% python3 -q
>>> import numpy as np
>>> from numpy import linalg as LA
>>> np.set_printoptions(precision=3, suppress=True, linewidth=200, sign=" ")
>>> m1 = np.load("run9.npy")
>>> m1
array([[-2.398,  0.856,  1.178,  3.994, -1.084],
       [-2.462, -2.127,  2.337, -0.031, -2.992],
       [ 2.204, -1.145, -0.948, -4.164,  0.772],
       [-1.639,  1.773,  0.36 ,  4.364,  0.001],
       [ 1.773, -1.645, -0.491, -4.345,  0.168],
       [ 1.155,  2.804, -1.774,  2.499,  2.532],
       [-2.905, -0.923,  2.162,  2.143, -2.538],
       [ 2.566, -0.55 , -1.398, -3.772,  1.388],
       [ 2.017, -1.381, -0.743, -4.269,  0.498],
       [ 2.876,  0.413, -1.953, -2.812,  2.2  ],
       [ 2.878,  1.19 , -2.245, -1.745,  2.686],
       [-1.478, -2.742,  1.952, -2.034, -2.711],
       [-0.317,  2.598, -0.776,  3.945,  1.409],
       [-2.499, -2.082,  2.343,  0.073, -2.988],
       [ 1.097, -2.195,  0.137, -4.308, -0.631],
       [-2.38 , -2.219,  2.32 , -0.255, -2.994],
       [ 0.581, -2.486,  0.569, -4.1  , -1.161],
       [-0.262,  2.619, -0.818,  3.908,  1.46 ],
       [ 2.782,  1.566, -2.326, -1.115,  2.856],
       [ 0.084, -2.678,  0.952, -3.782, -1.617],
       [-2.804, -1.499,  2.315,  1.234, -2.83 ],
       [-0.19 ,  2.644, -0.873,  3.858,  1.524],
       [-2.516, -2.059,  2.345,  0.126, -2.986],
       [-2.505, -2.074,  2.343,  0.093, -2.987],
       [ 2.649,  1.857, -2.352, -0.559,  2.948],
       [-1.913, -2.572,  2.16 , -1.289, -2.898],
       [ 1.715, -1.702, -0.433, -4.355,  0.094],
       [ 2.601, -0.478, -1.446, -3.714,  1.457],
       [ 2.897,  0.586, -2.03 , -2.598,  2.322],
       [-0.482,  2.53 , -0.648,  4.046,  1.256],
       [-0.008,  2.701, -1.008,  3.722,  1.683],
       [ 2.747, -0.113, -1.675, -3.384,  1.784]])
>>> # null space of dimension 3
>>> Xc = m1 - m1.mean(axis=0)
>>> V = LA.svd(Xc)[2][:2]
>>> A2 = Xc - Xc @ V.T @ V
>>> (Xc @ V.T).std(axis=0)
array([ 3.595,  3.41 ])
>>> np.round(A2.std(axis=0), 3) + 0
array([ 0.,  0.,  0.,  0.,  0.])
>>> LA.norm(A2, axis=1).round(6).argmax()
np.int64(0)
>>> round(float(LA.norm(A2) / LA.norm(Xc)), 3)
0.0
>>> np.round(np.cov(Xc @ V.T, rowvar=False), 3) + 0
array([[ 13.341,   0.   ],
       [  0.   ,  12.005]])
>>> G = np.cov(m1, rowvar=False)
>>> m1.std(axis=0)
array([ 2.084,  1.926,  1.657,  3.063,  2.092])
>>> np.argsort(-m1.std(axis=0).round(6), kind="stable")
array([ 3,  4,  0,  1,  2])
>>> np.corrcoef(m1.T)
array([[ 1.   ,  0.28 , -0.908, -0.558,  0.834],
       [ 0.28 ,  1.   , -0.656,  0.641,  0.764],
       [-0.908, -0.656,  1.   ,  0.159, -0.988],
       [-0.558,  0.641,  0.159,  1.   , -0.006],
       [ 0.834,  0.764, -0.988, -0.006,  1.   ]])
>>> G.shape
(5, 5)
>>> Uu, sig, vt = LA.svd(m1)
>>> V = vt[:(sig > 1e-8).sum()]
>>> rng = np.random.default_rng(610352)
>>> x0 = m1[0] + 4 * m1[29] + rng.integers(2) * np.eye(5)[1]
>>> x0
array([-4.326, 11.978, -1.413, 20.177,  3.941])
>>> round(LA.norm(x0 - V.T @ V @ x0), 3)
np.float64(0.825)
>>> np.diag(V.T @ V)
array([ 0.338,  0.319,  0.221,  0.763,  0.359])
>>> V.T @ V
array([[ 0.338,  0.095, -0.247, -0.267,  0.287],
       [ 0.095,  0.319, -0.179,  0.327,  0.263],
       [-0.247, -0.179,  0.221,  0.044, -0.278],
       [-0.267,  0.327,  0.044,  0.763,  0.024],
       [ 0.287,  0.263, -0.278,  0.024,  0.359]])
>>> [round(float(x), 3) for x in LA.svd(m1, compute_uv=False)[:3]]
[20.523, 19.463, 0.0]
>>> LA.matrix_rank(m1, rtol=0.1)
np.int64(2)
>>> W0 = np.loadtxt("a.csv", delimiter=",")
>>> W0
array([[ -0.164,   4.589,  -1.929,   0.626],
       [  0.269,  10.002,  -5.674,   1.455],
       [ 10.859,   8.224,  -3.371,  -0.606],
       [  0.37 ,   2.298,  -0.272,   0.155],
       [  2.066,   0.763,   0.973,  -0.384],
       [  3.194,   4.082,  -1.238,  -0.019],
       [  1.795,   7.925,  -4.068,   0.855],
       [ -2.734,  -4.028,   3.846,  -0.382],
       [ -0.51 ,  -5.541,   5.127,  -1.005],
       [  0.724,   0.965,   0.697,  -0.127],
       [  2.758,   3.631,  -0.966,  -0.021],
       [ -2.   ,   4.758,  -2.231,   0.96 ],
       [ -2.793,  -1.438,   2.027,   0.059],
       [  4.671,  10.998,  -5.931,   0.888],
       [ 15.017,   3.881,   0.085,  -2.023],
       [ -2.08 ,   3.149,  -1.112,   0.705],
       [  5.668,  11.73 ,  -6.344,   0.844],
       [  7.326,   7.2  ,  -3.008,  -0.188],
       [ -8.029,  13.154,  -8.711,   3.364],
       [  0.711,   5.723,  -2.635,   0.669],
       [ -6.726,  -5.709,   4.624,   0.003],
       [  6.045,   2.442,   0.195,  -0.767],
       [  6.972,  11.987,  -6.394,   0.669],
       [  6.454,   0.194,   1.809,  -1.21 ],
       [  2.899,   1.931,   0.238,  -0.328],
       [  4.096,   0.519,   1.346,  -0.763],
       [ 13.814,  19.503, -10.971,   0.782],
       [ -0.127,  10.407,  -5.998,   1.589]])
>>> rank = LA.matrix_rank(W0)
>>> rank
np.int64(3)
>>> ns = LA.svd(W0)[2][rank:].T
>>> LA.matrix_rank(W0.T @ W0), LA.matrix_rank(W0 @ W0.T)
(np.int64(3), np.int64(3))
>>> [int(LA.matrix_rank(np.delete(W0, i, axis=0))) for i in range(28)]
[3, 3, 3, 3, 3, 3, 3, 3, 3, 3, 3, 3, 3, 3, 3, 3, 3, 3, 3, 3, 3, 3, 3, 3, 3, 3, 3, 3]
>>> [int(LA.matrix_rank(W0[:i])) for i in range(1, len(W0) + 1)]
[1, 2, 3, 3, 3, 3, 3, 3, 3, 3, 3, 3, 3, 3, 3, 3, 3, 3, 3, 3, 3, 3, 3, 3, 3, 3, 3, 3]
>>> ns[:, 0] / ns[np.abs(ns[:, 0]).round(6).argmax(), 0]
array([ 0.154, -0.077,  0.128,  1.   ])
>>> [int(LA.matrix_rank(W0[:, :j + 1])) for j in range(4)]
[1, 2, 3, 3]
>>> ns @ ns.T
array([[ 0.023, -0.011,  0.019,  0.147],
       [-0.011,  0.006, -0.009, -0.074],
       [ 0.019, -0.009,  0.016,  0.123],
       [ 0.147, -0.074,  0.123,  0.956]])
>>> np.allclose(W0 @ ns, 0)
True
>>> ns.shape
(4, 1)
>>> r0, r1 = W0[7], W0[26]
>>> np.round(r0 @ r0, 3)
np.float64(38.639)
>>> pr = (r0 @ r1) / (r0 @ r0) * r0
>>> r1 - pr
array([ 2.575,  2.947,  4.838, -0.79 ])
>>> round(float((r1 - pr) @ r0), 3)
-0.0
>>> idx = W0[:, 2] > np.median(W0[:, 2])
>>> r0 = W0[idx].mean(axis=0) - W0[~idx].mean(axis=0)
>>> idx.astype(int)
array([ 0,  0,  0,  1,  1,  0,  0,  1,  1,  1,  1,  0,  1,  0,  1,  1,  0,  0,  0,  0,  1,  1,  0,  1,  1,  1,  0,  0])
>>> r0
array([-1.384, -9.087,  6.223, -1.284])
>>> ((W0 - W0.mean(axis=0)) @ r0 > 0).astype(int)
array([ 1,  0,  0,  1,  1,  1,  0,  1,  1,  1,  1,  1,  1,  0,  1,  1,  0,  0,  0,  0,  1,  1,  0,  1,  1,  1,  0,  0])
>>> round((((W0 - W0.mean(axis=0)) @ r0 > 0) == idx).mean(), 3)
np.float64(0.893)
